$ python -q
>>> import numpy as np
>>> from numpy import linalg as LA
>>> np.set_printoptions(suppress=True, linewidth=100)
>>> K = np.loadtxt("block8.csv", delimiter=",")
>>> K
array([[ 2. ,  2. ,  0. ,  6.1, -4.2,  0.1,  2. ],
       [ 0. , -0.1,  0.2,  0. ,  0.1,  0. ,  0.1],
       [ 0.4,  0.4,  0.1,  1.2, -0.9,  0. ,  0.4],
       [-0.9, -0.8,  0.1, -2.3,  1.6,  0.2, -0.8],
       [-0.9, -0.8,  0. , -2.7,  1.5, -0.1, -0.8],
       [ 0.1,  0.3,  0. ,  0.9, -0.5,  0.1,  0.4],
       [ 0.7,  0.9,  0.1,  2.8, -1.8,  0.1,  1. ],
       [ 1.8,  1.8,  0.1,  5. , -3.3,  0.1,  1.6],
       [-0.4, -0.5,  0. , -1.2,  0.9,  0. , -0.4],
       [ 0. ,  0. ,  0. , -0.1,  0. , -0.2,  0.1],
       [-1. , -1. , -0.1, -2.3,  1.7, -0.1, -0.7],
       [ 0.6,  0.7, -0.1,  1.8, -1. ,  0. ,  0.6],
       [-1.6, -1.6,  0. , -5. ,  3.4,  0.1, -1.6],
       [-1.5, -1.6, -0.1, -4.4,  2.9,  0.1, -1.5],
       [-1. , -1. , -0.1, -3. ,  2. , -0.2, -1. ],
       [-0.2, -0.4,  0.1, -0.8,  0.5,  0.1, -0.1],
       [-0.9, -0.9,  0. , -3. ,  2. , -0.1, -0.9],
       [ 0.5,  0.7,  0. ,  1.8, -1.5,  0. ,  0.5],
       [ 0.1,  0. ,  0. ,  0. ,  0. , -0.1,  0. ],
       [-0.5, -0.4,  0. , -1.2,  0.8,  0. , -0.5],
       [ 2. ,  2.1, -0.2,  5.8, -3.9,  0.1,  1.9],
       [-0.7, -0.6,  0.1, -2.1,  1.2,  0. , -0.6],
       [ 1.8,  1.8,  0.1,  5. , -3.2,  0. ,  1.7],
       [ 0.4,  0.5,  0.1,  1.4, -1. , -0.1,  0.4],
       [-1.6, -1.6,  0. , -4.7,  3.1,  0.1, -1.4],
       [ 0.3,  0.2, -0.2,  0.8, -0.4,  0.1,  0.3],
       [ 0.8,  1.1, -0.1,  2.8, -2. ,  0. ,  1. ],
       [ 1.9,  1.9,  0. ,  5.5, -3.7, -0.2,  2. ],
       [ 1.6,  1.4,  0.1,  4.5, -2.9,  0. ,  1.5],
       [-1.6, -1.4,  0. , -4.8,  3.2,  0.1, -1.5],
       [ 0.7,  0.6,  0.2,  1.8, -1.2,  0. ,  0.8],
       [-1.6, -1.8,  0. , -5. ,  3.4,  0.1, -1.6],
       [-0.5, -0.3, -0.1, -1.4,  0.9,  0.1, -0.4],
       [ 0.9,  1. , -0.1,  2.7, -1.9,  0. ,  0.8],
       [ 0.8,  0.7,  0. ,  2. , -1.2,  0.1,  0.7],
       [-0.5, -0.6,  0. , -1.6,  0.9,  0.1, -0.7],
       [ 2. ,  2.3,  0. ,  6.3, -4.3,  0.1,  2.1],
       [ 1. ,  1. ,  0.1,  3.1, -2.1,  0.1,  0.9],
       [-0.4, -0.3,  0. , -1.2,  0.7,  0.1, -0.4],
       [ 0.4,  0.3, -0.2,  1.1, -0.7,  0. ,  0.5],
       [ 0.4,  0.6,  0.1,  1.5, -1. ,  0.1,  0.7],
       [ 0.1,  0.1, -0.1,  0.3, -0.4,  0. ,  0.2],
       [-0.9, -0.9,  0.1, -2.4,  1.8,  0. , -0.9]])
>>> left, s, Vh = LA.svd(K)
>>> np.argmax(s[:-1] / (s[1:] + 1e-6)) + 1
np.int64(1)
>>> s.round(1)
array([27.9,  0.7,  0.7,  0.6,  0.6,  0.6,  0.5])
>>> Y = left[:, :1] @ np.diag(s[:1]) @ Vh[:1]
>>> np.round(LA.norm(K - Y) / LA.norm(K), 1)
np.float64(0.1)
>>> np.round(np.abs(K - Y).max(), 1)
np.float64(0.2)
>>> Y = np.c_[K[:, :6] @ np.array([[1, -3, -2, -2, -3, -2],
...     [1, 0, -2, 1, -2, -3],
...     [3, 3, -3, -3, 1, 0],
...     [1, 1, 3, 0, 2, 1],
...     [-2, -3, -2, 1, -1, -1],
...     [3, 1, 3, 2, -3, 0]]), np.array([3, 3, 0, 2, 1, 3, 0, 3, 2, 1, 2, 3, 1, 1, 2, 3, 3, 0, 3, 2, 2, 3, 2, 3, 1, 1, 2, 2, 3, 2, 2, 2, 0, 1, 1, 3, 0, 1, 1, 1, 0, 2, 3])]
>>> Y.round(1) + 0
array([[ 18.8,  12.8,  19. ,  -6. ,   6.1,   0.3,   3. ],
       [  0.3,   0.3,  -0.6,  -0.6,   0.3,   0.2,   3. ],
       [  4.1,   3. ,   3.5,  -1.6,   1.4,   0.1,   0. ],
       [ -6.3,  -3.9,  -6.4,   2.7,  -2.4,   0.3,   2. ],
       [ -7.7,  -4.6,  -8. ,   2.3,  -2.3,   0. ,   1. ],
       [  2.6,   2.2,   3.2,  -0.2,   1.1,   0.3,   3. ],
       [  8.6,   6.5,   8.8,  -2.4,   3.3,   0.5,   0. ],
       [ 15.8,   9.9,  14.4,  -5.2,   4.1,  -0.7,   3. ],
       [ -3.9,  -2.7,  -3.6,   1.2,  -1.1,   0.2,   2. ],
       [ -0.7,  -0.3,  -0.9,  -0.4,   0.4,  -0.1,   1. ],
       [ -8.3,  -4.8,  -6.3,   2.8,  -1.1,   1. ,   2. ],
       [  4.8,   2.7,   5.1,  -1.2,   1.3,  -0.5,   3. ],
       [-14.7, -10.3, -15.1,   5.2,  -5.7,  -0.4,   1. ],
       [-13.3,  -8.8, -12.2,   4.8,  -4.4,   0.5,   1. ],
       [ -9.9,  -6.5,  -9.3,   2.9,  -2.5,   0. ,   2. ],
       [ -1.8,  -1.3,  -2.2,   0.4,  -0.9,   0.3,   3. ],
       [ -9.1,  -6.4,  -9.7,   2.7,  -3.2,  -0.5,   3. ],
       [  6. ,   4.8,   6. ,  -1.8,   2.2,   0.2,   0. ],
       [ -0.2,  -0.4,  -0.5,  -0.4,   0. ,  -0.2,   3. ],
       [ -3.7,  -2.1,  -3.4,   1.4,  -0.9,   0.2,   2. ],
       [ 17.4,  11. ,  17.9,  -5. ,   4.8,  -0.6,   2. ],
       [ -5.5,  -3.3,  -6.4,   1.7,  -2. ,  -0.1,   3. ],
       [ 15.3,   9.5,  13.9,  -5.3,   4.3,  -0.8,   2. ],
       [  4.3,   3.4,   3.8,  -1.8,   2. ,   0.1,   3. ],
       [-13.8,  -9.1, -13.6,   4.9,  -4.8,   0.2,   1. ],
       [  1.8,   0.6,   3.1,   0. ,   0.2,   0. ,   1. ],
       [  8.4,   6.1,   8.9,  -2.2,   2.9,  -0.1,   2. ],
       [ 16.1,  10.7,  15.7,  -6. ,   5.8,  -0.3,   2. ],
       [ 13.6,   8.7,  13. ,  -5. ,   4.4,   0. ,   3. ],
       [-13.9,  -9.5, -14.5,   5.2,  -5.5,  -0.6,   2. ],
       [  6.1,   3.9,   4.6,  -2.6,   1.7,  -0.2,   2. ],
       [-14.9, -10.3, -14.7,   5. ,  -5.3,   0.2,   2. ],
       [ -4. ,  -2.8,  -3.8,   2.1,  -2. ,  -0.4,   0. ],
       [  8.1,   5.4,   8.4,  -2.4,   2.5,  -0.2,   1. ],
       [  6.2,   3.3,   5.7,  -1.9,   1.1,  -0.5,   1. ],
       [ -4.2,  -2.7,  -4.1,   1.5,  -1.7,   0.3,   3. ],
       [ 19.5,  13.3,  19.2,  -5.8,   6. ,  -0.3,   0. ],
       [  9.9,   6.8,   9.5,  -3.2,   3.1,   0.2,   1. ],
       [ -3. ,  -2. ,  -3.3,   1.4,  -1.6,  -0.2,   1. ],
       [  2.6,   1.4,   3.9,  -0.6,   0.9,   0.1,   1. ],
       [  5.1,   3.7,   4.5,  -1.3,   1.4,  -0.1,   0. ],
       [  1. ,   0.9,   1.6,  -0.2,   0.4,   0.2,   2. ],
       [ -7.5,  -4.8,  -7.5,   2.4,  -2. ,   0.3,   3. ]])
>>> np.round(LA.norm(LA.qr(K)[0].T @ Y, axis=0) ** 2 / ((Y ** 2).sum(axis=0) + 1e-12), 1)
array([1. , 1. , 1. , 1. , 1. , 1. , 0.1])
>>> np.round(LA.norm(Y - K @ LA.lstsq(K, Y)[0], axis=0), 1) + 0
array([ 0. ,  0. ,  0. ,  0. ,  0. ,  0. , 12.7])
>>> x = np.array([2, -3, 2, -3, 0, 0, -3])
>>> rhs = K @ x
>>> coef, lr = np.zeros(7), 1 / LA.norm(K, 2) ** 2
>>> for i in range(30):
...     coef -= lr * K.T @ (K @ coef - rhs)
...     if i % 10 == 0: print(i, round(LA.norm(K @ coef - rhs), 1))
... 
0 2.9
10 2.9
20 2.8
>>> round(float(LA.cond(K)), 1)
61.7
>>> coef.round(1) + 0
array([-0.8, -0.9,  0. , -2.4,  1.6,  0. , -0.8])
>>> E = np.load("m.npy")
>>> E
array([[ 3.,  2.,  1.,  5.,  0.,  0.],
       [ 3.,  5.,  5.,  0.,  0.,  0.],
       [ 2.,  0.,  0.,  4.,  0.,  0.],
       [ 0.,  2.,  3.,  2.,  0.,  0.],
       [ 0.,  0.,  0.,  0.,  2., -2.],
       [ 0.,  0.,  0.,  0.,  2., -2.]])
>>> Y = np.array([[1, 1], [3, -2], [0, 0], [0, 3], [1, -2], [-1, 2]])
>>> np.einsum("ij,ij->i", E, E)
array([39., 59., 20., 17.,  8.,  8.])
>>> np.vstack([E, Y.T]).shape
(8, 6)
>>> np.argsort(-LA.norm(E, axis=0).round(6), kind="stable")[:3]
array([3, 2, 1])
>>> LA.matrix_rank(E, rtol=0.1)
np.int64(4)
>>> round(LA.norm(E, 2) / LA.norm(E), 1)
np.float64(0.8)
>>> LA.cond(E) > 100
np.True_
>>> [round(float(x), 1) for x in LA.svd(E, compute_uv=False)[:3]]
[9.7, 6.0, 4.0]
>>> arr = np.load("w.npy")
>>> arr.round(1)
array([[ 1. ,  0. ,  0. ,  0. ,  0. ],
       [ 0. ,  1. ,  0. ,  0. ,  0. ],
       [ 0. ,  0. ,  0.9, -0.4,  0. ],
       [ 0. ,  0. ,  0.4,  0.9,  0. ],
       [ 0. ,  0. ,  0. ,  0. ,  1. ]])
>>> # columns are unit length and at right angles
>>> x = np.array([-3, 1, 3, 2, -3])
>>> rhs = arr @ x
>>> rhs.round(1)
array([-3. ,  1. ,  1.9,  3.1, -3. ])
>>> np.round(LA.solve(arr, 3 * rhs), 1)
array([-9.,  3.,  9.,  6., -9.])
>>> np.round(LA.solve(arr, rhs + arr[:, 4]), 1)
array([-3.,  1.,  3.,  2., -2.])
>>> np.round(arr.mean(axis=0), 1)
array([0.2, 0.2, 0.3, 0.1, 0.2])
>>> np.abs(arr).max()
np.float64(1.0)
>>> np.unravel_index(np.abs(arr).argmax(), arr.shape)
(np.int64(0), np.int64(0))
>>> np.count_nonzero(arr)
np.int64(7)
>>> np.round(LA.svd(arr, compute_uv=False), 1)
array([1., 1., 1., 1., 1.])
>>> G = arr.T @ arr
>>> (arr @ arr.T).shape
(5, 5)
>>> LA.matrix_rank(G)
np.int64(5)
>>> Y = arr / np.sqrt((arr ** 2).mean(axis=1, keepdims=True))
>>> Y[2].round(1)
array([ 0. ,  0. ,  2. , -0.9,  0. ])
>>> np.round(arr - arr.mean(axis=1, keepdims=True), 1)
array([[ 0.8, -0.2, -0.2, -0.2, -0.2],
       [-0.2,  0.8, -0.2, -0.2, -0.2],
       [-0.1, -0.1,  0.8, -0.5, -0.1],
       [-0.3, -0.3,  0.2,  0.6, -0.3],
       [-0.2, -0.2, -0.2, -0.2,  0.8]])
>>> np.round(LA.norm(Y, axis=1), 1)
array([2.2, 2.2, 2.2, 2.2, 2.2])
>>> round(float(LA.det(arr)), 1)
1.0
>>> np.allclose(arr @ arr.T, arr.T @ arr)
True
>>> np.round((arr - arr.T) / 2, 1)
array([[ 0. ,  0. ,  0. ,  0. ,  0. ],
       [ 0. ,  0. ,  0. ,  0. ,  0. ],
       [ 0. ,  0. ,  0. , -0.4,  0. ],
       [ 0. ,  0. ,  0.4,  0. ,  0. ],
       [ 0. ,  0. ,  0. ,  0. ,  0. ]])
>>> np.round(np.sort(np.abs(LA.eigvals(arr))), 1)
array([1., 1., 1., 1., 1.])
>>> np.round((arr + arr.T) / 2, 1)
array([[1. , 0. , 0. , 0. , 0. ],
       [0. , 1. , 0. , 0. , 0. ],
       [0. , 0. , 0.9, 0. , 0. ],
       [0. , 0. , 0. , 0.9, 0. ],
       [0. , 0. , 0. , 0. , 1. ]])
>>> np.round(arr @ arr, 1)
array([[ 1. ,  0. ,  0. ,  0. ,  0. ],
       [ 0. ,  1. ,  0. ,  0. ,  0. ],
       [ 0. ,  0. ,  0.6, -0.8,  0. ],
       [ 0. ,  0. ,  0.8,  0.6,  0. ],
       [ 0. ,  0. ,  0. ,  0. ,  1. ]])
>>> data = np.loadtxt("arr.csv", delimiter=",")
>>> data.round(1) + 0
array([[ 0.2,  0. ,  0. ,  0.2,  0. , -0.2,  0.2, -0.1,  0.1,  0. ,  0.1],
       [ 0. ,  0. ,  0. ,  0. ,  0. ,  0. ,  0. ,  0. ,  0. ,  0. ,  0. ],
       [ 0. ,  0. ,  0. ,  0. ,  0. ,  0. ,  0. ,  0. ,  0. ,  0. ,  0. ],
       [ 0.2,  0. ,  0. ,  0.2,  0. , -0.2,  0.2, -0.1,  0.1,  0. ,  0.1],
       [ 0. ,  0. ,  0. ,  0. ,  0. ,  0. ,  0. ,  0. ,  0. ,  0. ,  0. ],
       [-0.2,  0. ,  0. , -0.2,  0. ,  0.2, -0.2,  0.1, -0.1,  0. , -0.1],
       [ 0.2,  0. ,  0. ,  0.2,  0. , -0.2,  0.3, -0.1,  0.1,  0. ,  0.1],
       [-0.1,  0. ,  0. , -0.1,  0. ,  0.1, -0.1,  0.1, -0.1,  0. , -0.1],
       [ 0.1,  0. ,  0. ,  0.1,  0. , -0.1,  0.1, -0.1,  0.1,  0. ,  0.1],
       [ 0. ,  0. ,  0. ,  0. ,  0. ,  0. ,  0. ,  0. ,  0. ,  0. ,  0. ],
       [ 0.1,  0. ,  0. ,  0.1,  0. , -0.1,  0.1, -0.1,  0.1,  0. ,  0.1]])
>>> # rows and columns are dependent
>>> LA.cond(data) > 100
np.True_
>>> np.round(LA.norm(data, 2) / LA.norm(data), 1)
np.float64(1.0)
>>> [round(float(x), 1) for x in LA.svd(data, compute_uv=False)[:3]]
[1.0, 0.0, 0.0]
>>> np.argsort(-LA.norm(data, axis=0).round(6), kind="stable")[:3]
array([6, 0, 3])
>>> x = np.array([1, -9, -7, -6, -6, -8, 9, 6, 9, 9, -6])
>>> h1 = np.maximum(data @ x, 0)
>>> np.round(np.maximum(data @ x, 0) - np.maximum(-data @ x, 0), 1)
array([ 2.8, -0.6, -0.6,  2.8,  0.6, -2.8,  4. , -1.7,  1.7,  0.6,  1.7])
>>> np.round(np.tanh(data @ x), 1)
array([ 1. , -0.5, -0.5,  1. ,  0.5, -1. ,  1. , -0.9,  0.9,  0.5,  0.9])
>>> np.round(data * (h1 > 1e-9)[:, None], 1) + 0
array([[ 0.2,  0. ,  0. ,  0.2,  0. , -0.2,  0.2, -0.1,  0.1,  0. ,  0.1],
       [ 0. ,  0. ,  0. ,  0. ,  0. ,  0. ,  0. ,  0. ,  0. ,  0. ,  0. ],
       [ 0. ,  0. ,  0. ,  0. ,  0. ,  0. ,  0. ,  0. ,  0. ,  0. ,  0. ],
       [ 0.2,  0. ,  0. ,  0.2,  0. , -0.2,  0.2, -0.1,  0.1,  0. ,  0.1],
       [ 0. ,  0. ,  0. ,  0. ,  0. ,  0. ,  0. ,  0. ,  0. ,  0. ,  0. ],
       [ 0. ,  0. ,  0. ,  0. ,  0. ,  0. ,  0. ,  0. ,  0. ,  0. ,  0. ],
       [ 0.2,  0. ,  0. ,  0.2,  0. , -0.2,  0.3, -0.1,  0.1,  0. ,  0.1],
       [ 0. ,  0. ,  0. ,  0. ,  0. ,  0. ,  0. ,  0. ,  0. ,  0. ,  0. ],
       [ 0.1,  0. ,  0. ,  0.1,  0. , -0.1,  0.1, -0.1,  0.1,  0. ,  0.1],
       [ 0. ,  0. ,  0. ,  0. ,  0. ,  0. ,  0. ,  0. ,  0. ,  0. ,  0. ],
       [ 0.1,  0. ,  0. ,  0.1,  0. , -0.1,  0.1, -0.1,  0.1,  0. ,  0.1]])
